>>> import numpy as np
>>> np.set_printoptions(suppress=True, linewidth=160)
>>> def tidy(a):
...     return np.round(a, 2) + 0
... 
>>> mat = np.load("dump.npy")
>>> print(mat)
[[ 0.7  0.   0.4]
 [ 0.6 -0.3 -2.4]
 [-2.  -0.8  1.5]
 [ 0.3 -0.3 -1.1]]
>>> left, sv, vt = np.linalg.svd(mat, full_matrices=False)
>>> print(tidy(np.cumsum(sv ** 2) / np.sum(sv ** 2)))
[0.81 0.99 1.  ]
>>> print(tidy(sv / sv[0]))
[1.   0.47 0.13]
>>> print(tidy(left.T @ left))
[[1. 0. 0.]
 [0. 1. 0.]
 [0. 0. 1.]]
>>> print(tidy(vt @ vt.T))
[[1. 0. 0.]
 [0. 1. 0.]
 [0. 0. 1.]]
>>> print(np.allclose(left * sv @ vt, mat))
True
>>> W1 = np.array([[-2, -1, 0, -2, 1], [1, -2, 0, 3, 3], [-3, -2, -1, -3, -3]])
>>> coef = np.array([2, -6, 9, -1, 4])
>>> hid = np.maximum(mat @ W1 + coef, 0)
>>> print(np.linalg.matrix_rank(hid))
4
>>> print((hid > 0).astype(int))
[[0 0 1 0 1]
 [1 0 1 1 1]
 [1 0 1 0 0]
 [1 0 1 1 1]]
>>> cent = np.array([[0, 0], [2, 0], [0, 0], [1, 1], [3, 1]])
>>> print(W1 @ cent)
[[ -1  -1]
 [  8   6]
 [-16  -6]]
>>> print(tidy(hid @ cent))
[[10.5  3.5]
 [36.8 15. ]
 [ 0.   0. ]
 [20.9  7.5]]
>>> Q, _ = np.linalg.qr(np.array([[-1.1, 0.1], [1.4, -1.9], [2.0, 1.6]]))
>>> feats = Q @ Q.T
>>> print(tidy(feats))
[[ 0.17 -0.27 -0.27]
 [-0.27  0.91 -0.09]
 [-0.27 -0.09  0.91]]
>>> # symmetric, so the eigenvalues are real
>>> Y = np.array([[-2, 0], [3, 5], [-2, -8]])
>>> print(tidy(Y.T @ feats.T))
[[-0.62  3.45 -1.55]
 [ 0.79  5.26 -7.74]]
>>> print(tidy(np.einsum("ij,ij->i", feats, feats)))
[0.17 0.91 0.91]
>>> print(np.linalg.matrix_rank(np.vstack([feats, Y.T])))
3
>>> Y @ feats
Traceback (most recent call last):
  File "<python-input-27>", line 1, in <module>
    Y @ feats
    ~~^~~~~~~
ValueError: matmul: Input operand 1 has a mismatch in its core dimension 0, with gufunc signature (n?,k),(k,m?)->(n?,m?) (size 3 is different from 2)
>>> print(tidy(np.einsum("ik,kj->ji", feats, Y)))
[[-0.62  3.45 -1.55]
 [ 0.79  5.26 -7.74]]
>>> rng = np.random.default_rng(73678)
>>> labels = rng.permutation(3)
>>> print(labels)
[0 2 1]
>>> Y = feats[labels][:, labels]
>>> print(tidy(np.sort(np.abs(np.linalg.eigvals(Y)))))
[0. 1. 1.]
>>> print(np.allclose(Y, feats))
False
>>> print(tidy(np.diag(Y)))
[0.17 0.91 0.91]
>>> print(tidy(np.linalg.det(Y)), tidy(np.linalg.det(feats[labels])))
0.0 0.0
>>> m1 = np.loadtxt("test9.csv", delimiter=",")
>>> print(tidy(m1))
[[-2.21 -0.92  1.44 -1.08]
 [ 1.9  -0.07  2.05 -1.09]
 [ 0.32 -0.38 -1.62 -2.48]
 [ 0.63 -2.83 -0.3   0.71]]
>>> print(tidy(np.linalg.det(2 * m1)), tidy(np.linalg.det(m1)))
-1296.0 -81.0
>>> print(tidy(np.poly(m1)))
[  1.     3.18   0.   -28.65 -81.  ]
>>> Q, R = np.linalg.qr(m1)
>>> print(tidy(Q @ R))
[[-2.21 -0.92  1.44 -1.08]
 [ 1.9  -0.07  2.05 -1.09]
 [ 0.32 -0.38 -1.62 -2.48]
 [ 0.63 -2.83 -0.3   0.71]]
>>> print(np.allclose(R.T @ R, m1.T @ m1))
True
>>> print(tidy(Q.T @ Q))
[[1. 0. 0. 0.]
 [0. 1. 0. 0.]
 [0. 0. 1. 0.]
 [0. 0. 0. 1.]]
>>> print(tidy(np.trace(Q @ Q.T)))
4.0
>>> print(tidy(np.trace(m1)))
-3.18
>>> print(tidy((m1 - m1.T) / 2))
[[ 0.   -1.41  0.56 -0.86]
 [ 1.41  0.    1.22  0.87]
 [-0.56 -1.22  0.   -1.09]
 [ 0.86 -0.87  1.09  0.  ]]
>>> print(np.allclose(m1 @ m1.T, m1.T @ m1))
True
>>> print(tidy(np.sort(np.abs(np.linalg.eigvals(m1)))))
[3. 3. 3. 3.]
>>> print(tidy(np.linalg.det(m1)))
-81.0
>>> Y = np.array([[-3, 5, 2], [-2, -3, 1], [0, -2, -2], [-3, 0, -2]])
>>> print(np.linalg.matrix_rank(np.vstack([m1, Y.T])))
4
>>> print(tidy(Y.T @ m1.T))
[[ 11.73  -2.3    7.25   1.61]
 [-11.19   5.59   5.96  12.25]
 [ -6.07   1.79   8.44  -2.39]]
>>> X = np.load("sample1.npy")
>>> print(X)
[[-6.03 -0.02  8.99]
 [ 6.   -0.03 -9.04]
 [ 4.    4.01 -4.03]
 [-2.01 -4.    1.03]]
>>> x0 = np.array([2, 1, 0])
>>> h = np.maximum(X @ x0, 0)
>>> print(X * (h > 1e-9)[:, None])
[[-0.   -0.    0.  ]
 [ 6.   -0.03 -9.04]
 [ 4.    4.01 -4.03]
 [-0.   -0.    0.  ]]
>>> print(np.maximum(X @ x0, 0) - np.maximum(-X @ x0, 0))
[-12.08  11.97  12.01  -8.02]
>>> Q, R = np.linalg.qr(X)
>>> print(tidy(np.abs(np.diag(R))))
[9.61 5.08 0.05]
>>> print(tidy(Q @ R))
[[-6.03 -0.02  8.99]
 [ 6.   -0.03 -9.04]
 [ 4.    4.01 -4.03]
 [-2.01 -4.    1.03]]
>>> print(tidy(R))
[[  9.61   2.5  -13.17]
 [  0.     5.08   2.5 ]
 [  0.     0.     0.05]]
>>> print(tidy(Q.T @ Q))
[[1. 0. 0.]
 [0. 1. 0.]
 [0. 0. 1.]]
>>> print(Q.shape, R.shape)
(4, 3) (3, 3)
